% ipython --no-banner

In [1]: import numpy as np

In [2]: np.set_printoptions(precision=3, suppress=True, linewidth=160, floatmode="fixed")

In [3]: W0 = np.array([[4, 1, -5, 1, -2, -8, -4, 1, -8, 6, 3, 3, -8],
   ...:     [-3, -6, -4, -6, -3, 2, -2, -9, -7, 9, 9, 2, -8],
   ...:     [-6, -5, 4, 8, 6, -4, 8, -8, 1, -7, 5, -7, 5],
   ...:     [6, 9, -6, 7, -2, 0, 7, -2, -4, 6, 4, -7, -3],
   ...:     [-5, -8, -2, -2, -5, -5, 0, 7, -1, 2, 7, -9, 8],
   ...:     [-5, 4, 7, 0, 1, 5, -5, 2, 8, -4, -8, 3, 2],
   ...:     [4, 4, -3, 0, -1, -9, 9, 8, 3, 4, -4, 1, 9],
   ...:     [-9, 5, 1, -7, -2, 8, 9, 2, 8, -3, 0, 7, -9],
   ...:     [8, 0, 3, -3, -8, 7, 7, 0, 3, 9, -8, 0, 7],
   ...:     [2, 1, 1, 9, -9, 5, 7, -6, -3, 9, -4, 4, 8],
   ...:     [0, 0, 0, 4, 8, 6, 4, -7, -8, 6, -3, -9, 4],
   ...:     [2, -5, 8, 2, -8, -5, 6, 5, -6, 6, 7, -1, -9],
   ...:     [-9, -9, -1, -8, -1, -6, -5, 2, -1, 6, 0, -4, 0]])

In [4]: W0
Out[4]: 
array([[ 4,  1, -5,  1, -2, -8, -4,  1, -8,  6,  3,  3, -8],
       [-3, -6, -4, -6, -3,  2, -2, -9, -7,  9,  9,  2, -8],
       [-6, -5,  4,  8,  6, -4,  8, -8,  1, -7,  5, -7,  5],
       [ 6,  9, -6,  7, -2,  0,  7, -2, -4,  6,  4, -7, -3],
       [-5, -8, -2, -2, -5, -5,  0,  7, -1,  2,  7, -9,  8],
       [-5,  4,  7,  0,  1,  5, -5,  2,  8, -4, -8,  3,  2],
       [ 4,  4, -3,  0, -1, -9,  9,  8,  3,  4, -4,  1,  9],
       [-9,  5,  1, -7, -2,  8,  9,  2,  8, -3,  0,  7, -9],
       [ 8,  0,  3, -3, -8,  7,  7,  0,  3,  9, -8,  0,  7],
       [ 2,  1,  1,  9, -9,  5,  7, -6, -3,  9, -4,  4,  8],
       [ 0,  0,  0,  4,  8,  6,  4, -7, -8,  6, -3, -9,  4],
       [ 2, -5,  8,  2, -8, -5,  6,  5, -6,  6,  7, -1, -9],
       [-9, -9, -1, -8, -1, -6, -5,  2, -1,  6,  0, -4,  0]])

In [5]: U, s, Vh = np.linalg.svd(W0)

In [6]: np.argmax(s[:-1] / (s[1:] + 1e-6)) + 1
Out[6]: np.int64(12)

In [7]: A2 = U[:, :12] @ np.diag(s[:12]) @ Vh[:12]

In [8]: round(np.abs(W0 - A2).max(), 3)
Out[8]: np.float64(0.048)

In [9]: np.linalg.matrix_rank(A2)
Out[9]: np.int64(12)

In [10]: print(np.linalg.matrix_rank(W0, rtol=0.05))
12

In [11]: x = np.array([5, 9, 5, 6, 5, 0, 8, 1, 9, 9, 5, 5, 2])

In [12]: target = W0 @ x

In [13]: b, lr = np.zeros(13), 1 / np.linalg.norm(W0, 2) ** 2

In [14]: for i in range(150):
    ...:     b -= lr * W0.T @ (W0 @ b - target)
    ...:     if i % 50 == 0: print(i, round(np.linalg.norm(W0 @ b - target), 3))
    ...: 
0 129.757
50 27.26
100 18.532

In [15]: print(round(np.linalg.cond(W0), 3))
227.807

In [16]: np.argsort(-np.linalg.norm(W0, axis=0).round(6), kind="stable")[:3]
Out[16]: array([12,  9,  6])

In [17]: np.round(np.abs(np.linalg.eigvals(W0)).max(), 3)
Out[17]: np.float64(21.458)

In [18]: print(np.allclose(W0 @ W0.T, W0.T @ W0))
False
